% ipython --no-banner

In [1]: import numpy as np

In [2]: from numpy import linalg as LA

In [3]: np.set_printoptions(suppress=True, linewidth=140)

In [4]: E = np.array([[-4, 6, 7, -6, -1, 7, 1, 3, -4],
   ...:     [-7, 5, -7, 0, -7, -7, 1, -2, 8],
   ...:     [-6, -5, 7, 7, 8, 0, 3, -7, 5],
   ...:     [1, -7, 9, -3, 3, -7, -9, -9, -1],
   ...:     [-6, -4, 2, -9, -6, 3, -9, -6, 0],
   ...:     [-5, -6, 3, 7, 5, 7, 5, -6, -1],
   ...:     [1, -5, -1, 1, 7, 0, -4, 0, -1],
   ...:     [6, 2, -5, 7, 8, -1, 9, -2, -9],
   ...:     [-4, 2, -8, -6, 2, -2, -3, -4, 5],
   ...:     [6, -4, -9, -3, -4, 0, 1, 0, -2],
   ...:     [-1, -9, -3, 2, -8, -2, -2, 7, 1],
   ...:     [-4, -7, 8, -5, -2, -8, 2, -3, 3],
   ...:     [-8, 6, -4, 6, -9, 9, -7, 3, 8]])

In [5]: E[8] = E[6]

In [6]: print(E)
[[-4  6  7 -6 -1  7  1  3 -4]
 [-7  5 -7  0 -7 -7  1 -2  8]
 [-6 -5  7  7  8  0  3 -7  5]
 [ 1 -7  9 -3  3 -7 -9 -9 -1]
 [-6 -4  2 -9 -6  3 -9 -6  0]
 [-5 -6  3  7  5  7  5 -6 -1]
 [ 1 -5 -1  1  7  0 -4  0 -1]
 [ 6  2 -5  7  8 -1  9 -2 -9]
 [ 1 -5 -1  1  7  0 -4  0 -1]
 [ 6 -4 -9 -3 -4  0  1  0 -2]
 [-1 -9 -3  2 -8 -2 -2  7  1]
 [-4 -7  8 -5 -2 -8  2 -3  3]
 [-8  6 -4  6 -9  9 -7  3  8]]

In [7]: # row 8 repeats row 6

In [8]: rng = np.random.default_rng(95)

In [9]: z = rng.permutation(9)

In [10]: A2 = E[:, z] * rng.choice([-1, 1], 9)

In [11]: print(A2)
[[ 4  6 -7 -7 -6  1 -1  4  3]
 [ 7  0  7  7 -5  1 -7 -8 -2]
 [ 6 -7  0 -7  5  3  8 -5 -7]
 [-1  3  7 -9  7 -9  3  1 -9]
 [ 6  9 -3 -2  4 -9 -6  0 -6]
 [ 5 -7 -7 -3  6  5  5  1 -6]
 [-1 -1  0  1  5 -4  7  1  0]
 [-6 -7  1  5 -2  9  8  9 -2]
 [-1 -1  0  1  5 -4  7  1  0]
 [-6  3  0  9  4  1 -4  2  0]
 [ 1 -2  2  3  9 -2 -8 -1  7]
 [ 4  5  8 -8  7  2 -2 -3 -3]
 [ 8 -6 -9  4 -6 -7 -9 -8  3]]

In [12]: left, _, VT = LA.svd(E.T @ A2)

In [13]: print(np.round(LA.lstsq(E, A2)[0], 2) + 0)
[[-1.  0.  0.  0.  0.  0.  0.  0.  0.]
 [ 0.  0.  0.  0. -1.  0.  0.  0.  0.]
 [ 0.  0.  0. -1.  0.  0.  0.  0.  0.]
 [ 0. -1.  0.  0.  0.  0.  0.  0.  0.]
 [ 0.  0.  0.  0.  0.  0.  1.  0.  0.]
 [ 0.  0. -1.  0.  0.  0.  0.  0.  0.]
 [ 0.  0.  0.  0.  0.  1.  0.  0.  0.]
 [ 0.  0.  0.  0.  0.  0.  0.  0.  1.]
 [ 0.  0.  0.  0.  0.  0.  0. -1.  0.]]

In [14]: Q, R = LA.qr(A2)

In [15]: print(np.round(np.abs(np.diag(R)), 2))
[17.83 18.68 17.72 18.95 18.26 15.55 13.36  7.36 11.6 ]

In [16]: print(round(float(abs(R[0, 0])), 2), round(float(LA.norm(A2[:, 0])), 2))
17.83 17.83

In [17]: proj = E @ LA.solve(E.T @ E, E.T)

In [18]: print(np.allclose(proj @ proj, proj))
True

In [19]: print(np.round(proj @ E[:, 1], 2))
[ 6.  5. -5. -7. -4. -6. -5.  2. -5. -4. -9. -7.  6.]

In [20]: vec = np.array([1, 0, -2, 1, 2, -1, 2, -2, 2])

In [21]: y = E @ vec

In [22]: print(y)
[-45  22  33  -9 -40  19   8  44   8  11 -23  -5 -25]

In [23]: print(np.round(LA.solve(E.T @ E, E.T @ y), 2) + 0)
[ 1.  0. -2.  1.  2. -1.  2. -2.  2.]

In [24]: y = y + 0.3 * rng.normal(size=13)

In [25]: print(y.round(2))
[-45.32  22.01  32.97  -9.81 -39.67  19.17   8.06  44.29   7.78  11.11 -23.19  -4.72 -25.04]

In [26]: coef, *_ = LA.lstsq(E, y)

In [27]: print(round(float(LA.norm(y - E @ coef)), 2))
0.73

In [28]: print(np.round(E.T @ (y - E @ coef), 2) + 0)
[0. 0. 0. 0. 0. 0. 0. 0. 0.]

In [29]: print([round(float(LA.norm(LA.solve(E.T @ E + lam * np.eye(9), E.T @ y))), 2) for lam in (0, 1, 10, 100)])
[4.83, 4.79, 4.51, 3.46]

In [30]: print(coef.round(2))
[ 0.99 -0.02 -2.03  0.97  2.01 -0.98  2.04 -2.01  2.02]

In [31]: r0 = np.array([-1, -2])

In [32]: print(np.polyval(r0, E[0]))
[ 2 -8 -9  4 -1 -9 -3 -5  2]

In [33]: print(np.convolve(E[0], r0))
[  4   2 -19  -8  13  -5 -15  -5  -2   8]

In [34]: A = np.loadtxt("run18.csv", delimiter=",")

In [35]: print(A)
[[ -3.09   6.89  -1.95  -1.05   4.     2.02]
 [ -9.98 -15.05  -5.98 -15.05  -6.98  -9.05]
 [  4.01   2.01   2.05   6.01   0.07   0.07]
 [  2.92   2.95  -6.04   6.06  -0.01  -8.96]
 [ -4.99   8.05  -1.05   5.97   0.01  -5.99]
 [ -5.93  -7.98  -7.99 -12.03  -1.98  -6.  ]
 [  3.03   5.05  -4.03   5.07   1.95  -3.88]
 [  1.95  -1.98  -2.06  -1.02   0.    -0.95]
 [-12.07 -18.99  -9.9  -21.97  -6.99 -10.01]
 [ 11.02   7.08   9.91  15.01   2.05   8.05]]

In [36]: z = rng.permutation(6)

In [37]: A2 = A[:, z] * rng.choice([-1, 1], 6)

In [38]: print(A2)
[[  4.     1.05  -3.09  -1.95  -6.89   2.02]
 [ -6.98  15.05  -9.98  -5.98  15.05  -9.05]
 [  0.07  -6.01   4.01   2.05  -2.01   0.07]
 [ -0.01  -6.06   2.92  -6.04  -2.95  -8.96]
 [  0.01  -5.97  -4.99  -1.05  -8.05  -5.99]
 [ -1.98  12.03  -5.93  -7.99   7.98  -6.  ]
 [  1.95  -5.07   3.03  -4.03  -5.05  -3.88]
 [  0.     1.02   1.95  -2.06   1.98  -0.95]
 [ -6.99  21.97 -12.07  -9.9   18.99 -10.01]
 [  2.05 -15.01  11.02   9.91  -7.08   8.05]]

In [39]: left, _, VT = LA.svd(A.T @ A2)

In [40]: print(np.round(LA.lstsq(A, A2)[0], 2) + 0)
[[ 0.  0.  1.  0.  0.  0.]
 [ 0.  0.  0.  0. -1.  0.]
 [ 0.  0.  0.  1.  0.  0.]
 [ 0. -1.  0.  0.  0.  0.]
 [ 1.  0.  0.  0.  0.  0.]
 [ 0.  0.  0.  0.  0.  1.]]

In [41]: print(np.round(left @ VT, 2) + 0)
[[ 0.  0.  1.  0.  0.  0.]
 [ 0.  0.  0.  0. -1.  0.]
 [ 0.  0.  0.  1.  0.  0.]
 [ 0. -1.  0.  0.  0.  0.]
 [ 1.  0.  0.  0.  0.  0.]
 [ 0.  0.  0.  0.  0.  1.]]

In [42]: X = np.load("arr.npy")

In [43]: print(X)
[[ 81   2   1   0   2   0   3   0   1   2]
 [  0  23   2   3   2   1   0   2   2   1]
 [  2   0 100   2   0   1   0   3   2   2]
 [  3   2   3  40   1   3   2   3   0   1]
 [  2   1   1   2  21   2   2   1   2   1]
 [  3   2   0   2   1  61   0   0   3   0]
 [  1   2   3   1   1   1   2   2   3   0]
 [  2   3   0   3   3   1   3 100   2   0]
 [  2   0   0   0   1   0   3   0 102   0]
 [  2   1   3   2   1   3   3   2   3  80]]

In [44]: A2 = X / LA.norm(X, axis=1, keepdims=True)

In [45]: cov = A2 @ A2.T

In [46]: print(np.round(np.degrees(np.arccos(np.clip(cov[9, 4], -1, 1))), 2))
85.6

In [47]: print(cov[9].round(2))
[0.05 0.07 0.06 0.06 0.08 0.04 0.08 0.03 0.04 1.  ]

In [48]: print((np.abs(cov) > 0.9).astype(int))
[[1 0 0 0 0 0 0 0 0 0]
 [0 1 0 0 0 0 0 0 0 0]
 [0 0 1 0 0 0 0 0 0 0]
 [0 0 0 1 0 0 0 0 0 0]
 [0 0 0 0 1 0 0 0 0 0]
 [0 0 0 0 0 1 0 0 0 0]
 [0 0 0 0 0 0 1 0 0 0]
 [0 0 0 0 0 0 0 1 0 0]
 [0 0 0 0 0 0 0 0 1 0]
 [0 0 0 0 0 0 0 0 0 1]]

In [49]: print((cov - 2 * np.eye(10)).round(6).argmax(axis=1))
[6 6 6 6 6 6 2 6 6 6]

In [50]: Q, V = LA.qr(X[:, :7])[0], LA.qr(X[:, 7:])[0]

In [51]: sigma = LA.svd(Q.T @ V, compute_uv=False)

In [52]: print(np.round(np.degrees(np.arccos(sigma.clip(0, 1))), 2))
[19.93 82.39 87.17]

In [53]: print((sigma > 0.9).sum())
1

In [54]: print(round(float(LA.norm(Q @ Q.T - V @ V.T, 2)), 2))
1.0

In [55]: def softmax(z):
    ...:     e = np.exp(z - z.max(axis=-1, keepdims=True))
    ...:     return e / e.sum(axis=-1, keepdims=True)
    ...: 

In [56]: print(np.round(softmax(10 * X[4]), 2) + 0)
[0. 0. 0. 0. 1. 0. 0. 0. 0. 0.]

In [57]: print(np.round(softmax(X).sum(axis=1), 2))
[1. 1. 1. 1. 1. 1. 1. 1. 1. 1.]

In [58]: scores = X @ X.T / np.sqrt(10)

In [59]: print(softmax(scores).round(6).argmax(axis=1))
[0 1 2 3 4 5 2 7 8 9]

In [60]: r0, v = A[7], A[1]

In [61]: print(round(float(r0 @ r0), 2))
13.91

In [62]: print(np.round(r0 @ v, 2))
46.61

In [63]: pr = (r0 @ v) / (r0 @ r0) * r0

In [64]: print(pr.round(2))
[ 6.53 -6.63 -6.9  -3.42  0.   -3.18]

In [65]: arr = np.load("layer4.npy")

In [66]: print(arr.round(2) + 0)
[[-15.74   3.94 -21.67  -7.84   0.02  -9.87 -23.66 -17.75 -23.64]
 [-11.03   2.79 -15.61  -4.98   0.3   -7.45 -17.39 -13.12 -17.  ]
 [ -8.44   2.1  -12.18  -3.44   0.38  -6.05 -13.82 -10.46 -13.23]
 [ -7.11   1.72 -10.38  -2.67   0.38  -5.3  -11.93  -9.04 -11.24]
 [ -5.27   1.16  -7.84  -1.63   0.34  -4.22  -9.25  -7.02  -8.42]
 [ -2.82   0.32  -4.27  -0.36   0.14  -2.61  -5.41  -4.09  -4.43]
 [ -2.37   0.15  -3.59  -0.16   0.07  -2.29  -4.66  -3.51  -3.66]
 [ -1.99   0.    -2.99   0.     0.    -2.    -3.99  -2.99  -2.99]
 [ -1.96  -0.02  -2.93   0.02  -0.01  -1.97  -3.93  -2.94  -2.93]
 [ -1.76  -0.1   -2.61   0.09  -0.05  -1.8   -3.56  -2.66  -2.56]
 [ -1.62  -0.15  -2.39   0.14  -0.08  -1.69  -3.31  -2.46  -2.31]
 [ -0.69  -0.49  -0.75   0.27  -0.36  -0.72  -1.3   -0.88  -0.5 ]
 [ -0.63  -0.5   -0.63   0.25  -0.37  -0.63  -1.13  -0.75  -0.38]
 [ -0.6   -0.5   -0.58   0.24  -0.38  -0.59  -1.06  -0.7   -0.33]
 [ -0.52  -0.48  -0.44   0.19  -0.38  -0.47  -0.84  -0.54  -0.2 ]
 [ -0.47  -0.46  -0.36   0.16  -0.38  -0.4   -0.72  -0.44  -0.13]
 [ -0.33  -0.34  -0.2    0.08  -0.31  -0.23  -0.42  -0.24  -0.03]
 [ -0.23  -0.24  -0.13   0.03  -0.22  -0.14  -0.26  -0.14  -0.01]
 [  0.12   0.12   0.06   0.01   0.12   0.06   0.11   0.06   0.  ]
 [  0.15   0.15   0.08   0.01   0.15   0.07   0.14   0.07   0.  ]
 [  1.19   0.94   0.6    0.33   1.11   0.39   0.95   0.43   0.13]
 [  1.36   1.05   0.69   0.4    1.25   0.43   1.07   0.49   0.16]
 [  2.92   1.91   1.6    1.15   2.49   0.81   2.2    1.03   0.64]
 [  3.06   1.99   1.69   1.22   2.6    0.85   2.3    1.08   0.7 ]
 [ 10.83   4.95   7.04   5.69   7.79   2.67   8.19   4.19   4.56]
 [ 11.45   5.14   7.49   6.06   8.17   2.82   8.67   4.46   4.92]
 [ 16.92   6.72  11.6    9.41  11.43   4.15  13.     6.89   8.24]
 [ 21.16   7.83  14.88  12.05  13.85   5.2   16.42   8.85  10.96]
 [ 28.43   9.55  20.62  16.63  17.87   7.02  22.37  12.31  15.85]]

In [67]: W2 = arr[[23, 25]].astype(float)

In [68]: for _ in range(5):
    ...:     z = LA.norm(arr[:, None] - W2, axis=-1).argmin(axis=1)
    ...:     W2 = np.array([arr[z == j].mean(axis=0) for j in range(2)])
    ...: 

In [69]: print(z)
[0 0 0 0 0 0 0 0 0 0 0 0 0 0 0 0 0 0 0 0 0 0 0 0 1 1 1 1 1]

In [70]: print(np.round(W2[1] - W2[0], 2))
[20.04  6.21 15.86 10.66 11.54  6.28 17.89 10.53 12.75]

In [71]: left, sigma, VT = LA.svd(arr)

In [72]: V = VT[:(sigma > 1e-8).sum()]

In [73]: vec = arr[15] + 2 * arr[1] + rng.integers(2) * np.eye(9)[0]

In [74]: print(vec.round(2))
[-22.53   5.13 -31.58  -9.79   0.23 -15.3  -35.5  -26.68 -34.14]

In [75]: print(np.round(np.diag(V.T @ V), 2))
[0.34 0.39 0.21 0.54 0.39 0.16 0.37 0.22 0.37]

In [76]: print(np.allclose(V.T @ V @ vec, vec))
True

In [77]: print(LA.matrix_rank(np.vstack([arr, vec])))
3

In [78]: r0, v = arr[14], arr[17]

In [79]: print(np.round(r0 @ v, 2))
0.75

In [80]: pr = (r0 @ v) / (r0 @ r0) * r0

In [81]: print(np.round(np.outer(r0, v), 2) + 0)
[[ 0.12  0.12  0.07 -0.02  0.11  0.07  0.14  0.07  0.  ]
 [ 0.11  0.11  0.06 -0.02  0.11  0.07  0.13  0.07  0.  ]
 [ 0.1   0.1   0.06 -0.01  0.1   0.06  0.12  0.06  0.  ]
 [-0.04 -0.05 -0.02  0.01 -0.04 -0.03 -0.05 -0.03  0.  ]
 [ 0.09  0.09  0.05 -0.01  0.09  0.05  0.1   0.06  0.  ]
 [ 0.11  0.11  0.06 -0.02  0.1   0.07  0.12  0.07  0.  ]
 [ 0.19  0.2   0.11 -0.03  0.19  0.12  0.22  0.12  0.01]
 [ 0.12  0.13  0.07 -0.02  0.12  0.08  0.14  0.08  0.  ]
 [ 0.04  0.05  0.03 -0.01  0.04  0.03  0.05  0.03  0.  ]]

In [82]: print(pr.round(2))
[-0.18 -0.17 -0.15  0.07 -0.13 -0.16 -0.29 -0.19 -0.07]

In [83]: print(round(LA.norm(r0 + v) ** 2 + LA.norm(r0 - v) ** 2, 2))
4.83

In [84]: print(np.round((v - pr) @ r0, 2))
-0.0
